% ipython --no-banner

In [1]: import numpy as np

In [2]: np.set_printoptions(suppress=True, linewidth=140)

In [3]: arr = 0.5 ** np.abs(np.subtract.outer(np.arange(6), np.arange(6)))

In [4]: arr.round(2)
Out[4]: 
array([[1.  , 0.5 , 0.25, 0.12, 0.06, 0.03],
       [0.5 , 1.  , 0.5 , 0.25, 0.12, 0.06],
       [0.25, 0.5 , 1.  , 0.5 , 0.25, 0.12],
       [0.12, 0.25, 0.5 , 1.  , 0.5 , 0.25],
       [0.06, 0.12, 0.25, 0.5 , 1.  , 0.5 ],
       [0.03, 0.06, 0.12, 0.25, 0.5 , 1.  ]])

In [5]: w, evecs = np.linalg.eigh(arr)

In [6]: np.round(evecs.T @ arr @ evecs, 2) + 0
Out[6]: 
array([[0.35, 0.  , 0.  , 0.  , 0.  , 0.  ],
       [0.  , 0.42, 0.  , 0.  , 0.  , 0.  ],
       [0.  , 0.  , 0.56, 0.  , 0.  , 0.  ],
       [0.  , 0.  , 0.  , 0.85, 0.  , 0.  ],
       [0.  , 0.  , 0.  , 0.  , 1.44, 0.  ],
       [0.  , 0.  , 0.  , 0.  , 0.  , 2.39]])

In [7]: print(np.round(np.linalg.eigvalsh(arr + -1 * np.eye(6)), 2))
[-0.65 -0.58 -0.44 -0.15  0.44  1.39]

In [8]: print(np.abs(evecs[:, -1]).round(6).argmax())
2

In [9]: np.unique(w.round(6) + 0, return_counts=True)[1]
Out[9]: array([1, 1, 1, 1, 1, 1])

In [10]: np.round(evecs.T @ evecs, 2) + 0
Out[10]: 
array([[1., 0., 0., 0., 0., 0.],
       [0., 1., 0., 0., 0., 0.],
       [0., 0., 1., 0., 0., 0.],
       [0., 0., 0., 1., 0., 0.],
       [0., 0., 0., 0., 1., 0.],
       [0., 0., 0., 0., 0., 1.]])

In [11]: rng = np.random.default_rng(4611)

In [12]: lab = rng.permutation(6)

In [13]: out = arr[:, lab] * rng.choice([-1, 1], 6)

In [14]: out.round(2)
Out[14]: 
array([[-0.03, -0.12, -1.  , -0.5 ,  0.06,  0.25],
       [-0.06, -0.25, -0.5 , -1.  ,  0.12,  0.5 ],
       [-0.12, -0.5 , -0.25, -0.5 ,  0.25,  1.  ],
       [-0.25, -1.  , -0.12, -0.25,  0.5 ,  0.5 ],
       [-0.5 , -0.5 , -0.06, -0.12,  1.  ,  0.25],
       [-1.  , -0.25, -0.03, -0.06,  0.5 ,  0.12]])

In [15]: left, _, Vh = np.linalg.svd(arr.T @ out)

In [16]: np.round(left @ Vh, 2) + 0
Out[16]: 
array([[ 0.,  0., -1.,  0.,  0.,  0.],
       [ 0.,  0.,  0., -1.,  0.,  0.],
       [ 0.,  0.,  0.,  0.,  0.,  1.],
       [ 0., -1.,  0.,  0.,  0.,  0.],
       [ 0.,  0.,  0.,  0.,  1.,  0.],
       [-1.,  0.,  0.,  0.,  0.,  0.]])

In [17]: lab
Out[17]: array([5, 3, 0, 1, 4, 2])

In [18]: np.round(np.linalg.lstsq(arr, out)[0], 2) + 0
Out[18]: 
array([[ 0.,  0., -1.,  0.,  0.,  0.],
       [ 0.,  0.,  0., -1.,  0.,  0.],
       [ 0.,  0.,  0.,  0.,  0.,  1.],
       [ 0., -1.,  0.,  0.,  0.,  0.],
       [ 0.,  0.,  0.,  0.,  1.,  0.],
       [-1.,  0.,  0.,  0.,  0.,  0.]])

In [19]: x = np.ones(6)

In [20]: for _ in range(5):
    ...:     x = arr @ x
    ...:     x /= np.linalg.norm(x)
    ...:     print(round(x @ arr @ x, 2))
    ...: 
2.39
2.39
2.39
2.39
2.39

In [21]: x.round(2)
Out[21]: array([0.31, 0.42, 0.48, 0.48, 0.42, 0.31])

In [22]: low = np.linalg.cholesky(arr)

In [23]: np.round(low @ low.T, 2)
Out[23]: 
array([[1.  , 0.5 , 0.25, 0.12, 0.06, 0.03],
       [0.5 , 1.  , 0.5 , 0.25, 0.12, 0.06],
       [0.25, 0.5 , 1.  , 0.5 , 0.25, 0.12],
       [0.12, 0.25, 0.5 , 1.  , 0.5 , 0.25],
       [0.06, 0.12, 0.25, 0.5 , 1.  , 0.5 ],
       [0.03, 0.06, 0.12, 0.25, 0.5 , 1.  ]])

In [24]: np.round(np.diag(low) ** 2, 2)
Out[24]: array([1.  , 0.75, 0.75, 0.75, 0.75, 0.75])

In [25]: print(low.round(2))
[[1.   0.   0.   0.   0.   0.  ]
 [0.5  0.87 0.   0.   0.   0.  ]
 [0.25 0.43 0.87 0.   0.   0.  ]
 [0.12 0.22 0.43 0.87 0.   0.  ]
 [0.06 0.11 0.22 0.43 0.87 0.  ]
 [0.03 0.05 0.11 0.22 0.43 0.87]]

In [26]: print(np.round(np.prod(np.diag(low)) ** 2, 2), np.round(np.linalg.det(arr), 2))
0.24 0.24

In [27]: out = np.linalg.inv(arr)

In [28]: np.round(arr @ out, 2) + 0
Out[28]: 
array([[1., 0., 0., 0., 0., 0.],
       [0., 1., 0., 0., 0., 0.],
       [0., 0., 1., 0., 0., 0.],
       [0., 0., 0., 1., 0., 0.],
       [0., 0., 0., 0., 1., 0.],
       [0., 0., 0., 0., 0., 1.]])

In [29]: np.round(np.linalg.det(arr) * out, 2) + 0
Out[29]: 
array([[ 0.32, -0.16,  0.  ,  0.  ,  0.  ,  0.  ],
       [-0.16,  0.4 , -0.16,  0.  ,  0.  ,  0.  ],
       [ 0.  , -0.16,  0.4 , -0.16,  0.  ,  0.  ],
       [ 0.  ,  0.  , -0.16,  0.4 , -0.16,  0.  ],
       [ 0.  ,  0.  ,  0.  , -0.16,  0.4 , -0.16],
       [ 0.  ,  0.  ,  0.  ,  0.  , -0.16,  0.32]])

In [30]: round(np.linalg.slogdet(arr)[0], 2)
Out[30]: np.float64(1.0)

In [31]: np.allclose(out, arr.T)
Out[31]: False

In [32]: out.round(2) + 0
Out[32]: 
array([[ 1.33, -0.67,  0.  ,  0.  ,  0.  ,  0.  ],
       [-0.67,  1.67, -0.67,  0.  ,  0.  ,  0.  ],
       [ 0.  , -0.67,  1.67, -0.67,  0.  ,  0.  ],
       [ 0.  ,  0.  , -0.67,  1.67, -0.67,  0.  ],
       [ 0.  ,  0.  ,  0.  , -0.67,  1.67, -0.67],
       [ 0.  ,  0.  ,  0.  ,  0.  , -0.67,  1.33]])

In [33]: print((np.abs(out) > 1e-9).astype(int))
[[1 1 0 0 0 0]
 [1 1 1 0 0 0]
 [0 1 1 1 0 0]
 [0 0 1 1 1 0]
 [0 0 0 1 1 1]
 [0 0 0 0 1 1]]

In [34]: round(float(np.linalg.cond(arr)), 2)
Out[34]: 6.8

In [35]: M = 0.7 ** np.abs(np.subtract.outer(np.arange(9), np.arange(9)))

In [36]: M.round(2)
Out[36]: 
array([[1.  , 0.7 , 0.49, 0.34, 0.24, 0.17, 0.12, 0.08, 0.06],
       [0.7 , 1.  , 0.7 , 0.49, 0.34, 0.24, 0.17, 0.12, 0.08],
       [0.49, 0.7 , 1.  , 0.7 , 0.49, 0.34, 0.24, 0.17, 0.12],
       [0.34, 0.49, 0.7 , 1.  , 0.7 , 0.49, 0.34, 0.24, 0.17],
       [0.24, 0.34, 0.49, 0.7 , 1.  , 0.7 , 0.49, 0.34, 0.24],
       [0.17, 0.24, 0.34, 0.49, 0.7 , 1.  , 0.7 , 0.49, 0.34],
       [0.12, 0.17, 0.24, 0.34, 0.49, 0.7 , 1.  , 0.7 , 0.49],
       [0.08, 0.12, 0.17, 0.24, 0.34, 0.49, 0.7 , 1.  , 0.7 ],
       [0.06, 0.08, 0.12, 0.17, 0.24, 0.34, 0.49, 0.7 , 1.  ]])

In [37]: w, evecs = np.linalg.eigh(M)

In [38]: x = np.array([2, 9, 7, 0, 7, 9, 7, 1, 5])

In [39]: np.round(evecs * np.sqrt(w) @ evecs.T, 2)
Out[39]: 
array([[0.91, 0.35, 0.18, 0.11, 0.07, 0.04, 0.03, 0.02, 0.01],
       [0.35, 0.85, 0.33, 0.18, 0.1 , 0.06, 0.04, 0.03, 0.02],
       [0.18, 0.33, 0.84, 0.32, 0.17, 0.1 , 0.06, 0.04, 0.03],
       [0.11, 0.18, 0.32, 0.84, 0.32, 0.17, 0.1 , 0.06, 0.04],
       [0.07, 0.1 , 0.17, 0.32, 0.84, 0.32, 0.17, 0.1 , 0.07],
       [0.04, 0.06, 0.1 , 0.17, 0.32, 0.84, 0.32, 0.18, 0.11],
       [0.03, 0.04, 0.06, 0.1 , 0.17, 0.32, 0.84, 0.33, 0.18],
       [0.02, 0.03, 0.04, 0.06, 0.1 , 0.18, 0.33, 0.85, 0.35],
       [0.01, 0.02, 0.03, 0.04, 0.07, 0.11, 0.18, 0.35, 0.91]])

In [40]: np.round(evecs * np.maximum(w, 0) @ evecs.T, 2)
Out[40]: 
array([[1.  , 0.7 , 0.49, 0.34, 0.24, 0.17, 0.12, 0.08, 0.06],
       [0.7 , 1.  , 0.7 , 0.49, 0.34, 0.24, 0.17, 0.12, 0.08],
       [0.49, 0.7 , 1.  , 0.7 , 0.49, 0.34, 0.24, 0.17, 0.12],
       [0.34, 0.49, 0.7 , 1.  , 0.7 , 0.49, 0.34, 0.24, 0.17],
       [0.24, 0.34, 0.49, 0.7 , 1.  , 0.7 , 0.49, 0.34, 0.24],
       [0.17, 0.24, 0.34, 0.49, 0.7 , 1.  , 0.7 , 0.49, 0.34],
       [0.12, 0.17, 0.24, 0.34, 0.49, 0.7 , 1.  , 0.7 , 0.49],
       [0.08, 0.12, 0.17, 0.24, 0.34, 0.49, 0.7 , 1.  , 0.7 ],
       [0.06, 0.08, 0.12, 0.17, 0.24, 0.34, 0.49, 0.7 , 1.  ]])

In [41]: np.round(evecs * np.abs(w) @ evecs.T, 2)
Out[41]: 
array([[1.  , 0.7 , 0.49, 0.34, 0.24, 0.17, 0.12, 0.08, 0.06],
       [0.7 , 1.  , 0.7 , 0.49, 0.34, 0.24, 0.17, 0.12, 0.08],
       [0.49, 0.7 , 1.  , 0.7 , 0.49, 0.34, 0.24, 0.17, 0.12],
       [0.34, 0.49, 0.7 , 1.  , 0.7 , 0.49, 0.34, 0.24, 0.17],
       [0.24, 0.34, 0.49, 0.7 , 1.  , 0.7 , 0.49, 0.34, 0.24],
       [0.17, 0.24, 0.34, 0.49, 0.7 , 1.  , 0.7 , 0.49, 0.34],
       [0.12, 0.17, 0.24, 0.34, 0.49, 0.7 , 1.  , 0.7 , 0.49],
       [0.08, 0.12, 0.17, 0.24, 0.34, 0.49, 0.7 , 1.  , 0.7 ],
       [0.06, 0.08, 0.12, 0.17, 0.24, 0.34, 0.49, 0.7 , 1.  ]])

In [42]: K = np.array([[-0.6, -1.6, -0.6],
    ...:     [0.6, -0.2, 0.5],
    ...:     [-1.7, -0.7, 1.1],
    ...:     [-1.1, -0.9, 1.3]])

In [43]: K[1] = K[2] + 0.1 * rng.normal(size=3)

In [44]: print(K.round(2))
[[-0.6  -1.6  -0.6 ]
 [-1.58 -0.63  1.21]
 [-1.7  -0.7   1.1 ]
 [-1.1  -0.9   1.3 ]]

In [45]: proj = K @ np.linalg.solve(K.T @ K, K.T)

In [46]: print(np.round((np.eye(4) - proj) @ K, 2) + 0)
[[0. 0. 0.]
 [0. 0. 0.]
 [0. 0. 0.]
 [0. 0. 0.]]

In [47]: print(round(np.trace(proj), 2))
3.0

In [48]: print(np.round(np.diag(proj), 2))
[1.   0.42 0.6  0.98]

In [49]: proj.round(2)
Out[49]: 
array([[ 1.  , -0.04,  0.04,  0.01],
       [-0.04,  0.42,  0.48,  0.11],
       [ 0.04,  0.48,  0.6 , -0.09],
       [ 0.01,  0.11, -0.09,  0.98]])

In [50]: np.round(proj @ K[:, 2], 2)
Out[50]: array([-0.6 ,  1.21,  1.1 ,  1.3 ])

In [51]: np.linalg.lstsq(proj[:-1].T, proj[-1])[2]
Out[51]: np.int32(3)

In [52]: x = np.array([4, 5, 1])

In [53]: y = K @ x

In [54]: y.round(2)
Out[54]: array([-11.  ,  -8.27,  -9.2 ,  -7.6 ])

In [55]: np.round(np.linalg.lstsq(K, y)[0], 2)
Out[55]: array([4., 5., 1.])

In [56]: np.round(np.linalg.solve(K.T @ K, K.T @ y), 2)
Out[56]: array([4., 5., 1.])

In [57]: y = y + 0.02 * rng.normal(size=4)

In [58]: y.round(2)
Out[58]: array([-11.03,  -8.25,  -9.22,  -7.63])

In [59]: c, *_ = np.linalg.lstsq(K, y)

In [60]: c.round(2)
Out[60]: array([3.96, 5.04, 0.98])

In [61]: A = np.loadtxt("dump.csv", delimiter=",")

In [62]: A
Out[62]: 
array([[ -3.,  -3.,  -3.,  -3.,  -3.,  -3.,  -3.,  -3.],
       [ -3.,  -6.,  -6.,  -6.,  -6.,  -6.,  -6.,  -6.],
       [ -3.,  -6.,  -9.,  -9.,  -9.,  -9.,  -9.,  -9.],
       [ -3.,  -6.,  -9., -12., -12., -12., -12., -12.],
       [ -3.,  -6.,  -9., -12., -15., -15., -15., -15.],
       [ -3.,  -6.,  -9., -12., -15., -18., -18., -18.],
       [ -3.,  -6.,  -9., -12., -15., -18., -21., -21.],
       [ -3.,  -6.,  -9., -12., -15., -18., -21., -24.]])

In [63]: u = np.array([3, -2, 0])

In [64]: np.correlate(A[0], A[1], "full")
Out[64]: array([ 18.,  36.,  54.,  72.,  90., 108., 126., 135., 117.,  99.,  81.,  63.,  45.,  27.,   9.])

In [65]: print(np.array([np.convolve(row, u, "same") for row in A]))
[[ -3.  -3.  -3.  -3.  -3.  -3.  -3.   6.]
 [-12.  -6.  -6.  -6.  -6.  -6.  -6.  12.]
 [-12. -15.  -9.  -9.  -9.  -9.  -9.  18.]
 [-12. -15. -18. -12. -12. -12. -12.  24.]
 [-12. -15. -18. -21. -15. -15. -15.  30.]
 [-12. -15. -18. -21. -24. -18. -18.  36.]
 [-12. -15. -18. -21. -24. -27. -21.  42.]
 [-12. -15. -18. -21. -24. -27. -30.  48.]]

In [66]: out = A[0, 0] * A[1:] - np.outer(A[1:, 0], A[0])

In [67]: out
Out[67]: 
array([[ 0.,  9.,  9.,  9.,  9.,  9.,  9.,  9.],
       [ 0.,  9., 18., 18., 18., 18., 18., 18.],
       [ 0.,  9., 18., 27., 27., 27., 27., 27.],
       [ 0.,  9., 18., 27., 36., 36., 36., 36.],
       [ 0.,  9., 18., 27., 36., 45., 45., 45.],
       [ 0.,  9., 18., 27., 36., 45., 54., 54.],
       [ 0.,  9., 18., 27., 36., 45., 54., 63.]])

In [68]: np.linalg.matrix_rank(out), np.linalg.matrix_rank(A)
Out[68]: (np.int64(7), np.int64(8))

In [69]: A[:, 0] / A[0, 0]
Out[69]: array([1., 1., 1., 1., 1., 1., 1., 1.])

In [70]: Q, r_ = np.linalg.qr(A)

In [71]: np.round(abs(r_[0, 0]), 2), round(np.linalg.norm(A[:, 0]), 2)
Out[71]: (np.float64(8.49), np.float64(8.49))

In [72]: print(np.round(Q @ r_, 2))
[[ -3.  -3.  -3.  -3.  -3.  -3.  -3.  -3.]
 [ -3.  -6.  -6.  -6.  -6.  -6.  -6.  -6.]
 [ -3.  -6.  -9.  -9.  -9.  -9.  -9.  -9.]
 [ -3.  -6.  -9. -12. -12. -12. -12. -12.]
 [ -3.  -6.  -9. -12. -15. -15. -15. -15.]
 [ -3.  -6.  -9. -12. -15. -18. -18. -18.]
 [ -3.  -6.  -9. -12. -15. -18. -21. -21.]
 [ -3.  -6.  -9. -12. -15. -18. -21. -24.]]

In [73]: np.round(np.abs(np.diag(r_)), 2)
Out[73]: array([8.49, 2.81, 2.78, 2.74, 2.68, 2.6 , 2.45, 2.12])

In [74]: print(np.allclose(r_.T @ r_, A.T @ A))
True

In [75]: u = np.array([-2, -1, 1, 1, -1, 1, -2, -2])

In [76]: out = A + np.outer(u, np.eye(8)[1])

In [77]: round(np.linalg.det(out) / np.linalg.det(A), 2), round(float(1 + np.linalg.solve(A, u)[1]), 2)
Out[77]: (np.float64(1.33), 1.33)

In [78]: np.linalg.matrix_rank(np.linalg.inv(out) - np.linalg.inv(A), tol=1e-8)
Out[78]: np.int64(1)

In [79]: print(np.linalg.matrix_rank(out - A))
1

In [80]: W0 = np.loadtxt("block8.csv", delimiter=",")

In [81]: W0
Out[81]: 
array([[ 0.7 ,  0.2 ,  0.5 ,  0.46],
       [-0.6 , -0.2 , -0.2 ,  0.26],
       [ 1.3 , -1.1 ,  0.3 ,  1.03],
       [ 0.7 , -0.3 , -0.9 ,  0.41],
       [-0.3 ,  1.2 ,  0.7 , -0.76],
       [-0.4 ,  1.3 , -2.5 , -1.68],
       [ 1.1 ,  1.9 , -0.7 , -2.09],
       [-1.1 , -0.3 , -0.4 ,  0.51],
       [-0.4 ,  1.2 , -0.2 , -1.23],
       [ 0.9 ,  0.7 , -0.5 , -0.44],
       [ 0.6 , -1.2 , -1.  ,  1.24]])

In [82]: x = np.array([0, 0, 2, 0])

In [83]: y = W0 @ x

In [84]: print(y)
[ 1.  -0.4  0.6 -1.8  1.4 -5.  -1.4 -0.8 -0.4 -1.  -2. ]

In [85]: np.round(np.linalg.pinv(W0) @ W0, 2) + 0
Out[85]: 
array([[1., 0., 0., 0.],
       [0., 1., 0., 0.],
       [0., 0., 1., 0.],
       [0., 0., 0., 1.]])

In [86]: y = y + 0.05 * rng.normal(size=11)

In [87]: y.round(2)
Out[87]: array([ 1.07, -0.44,  0.63, -1.76,  1.3 , -5.03, -1.37, -0.78, -0.4 , -1.  , -1.96])

In [88]: c, *_ = np.linalg.lstsq(W0, y)

In [89]: c.round(2) + 0
Out[89]: array([0.03, 0.  , 1.99, 0.02])

In [90]: np.round(np.linalg.norm(y - W0 @ c), 2)
Out[90]: np.float64(0.11)

In [91]: print(c.round())
[0. 0. 2. 0.]

In [92]: [round(float(np.linalg.norm(np.linalg.solve(W0.T @ W0 + lam * np.eye(4), W0.T @ y))), 2) for lam in (0, 1, 10, 100)]
Out[92]: [1.99, 1.78, 0.96, 0.19]
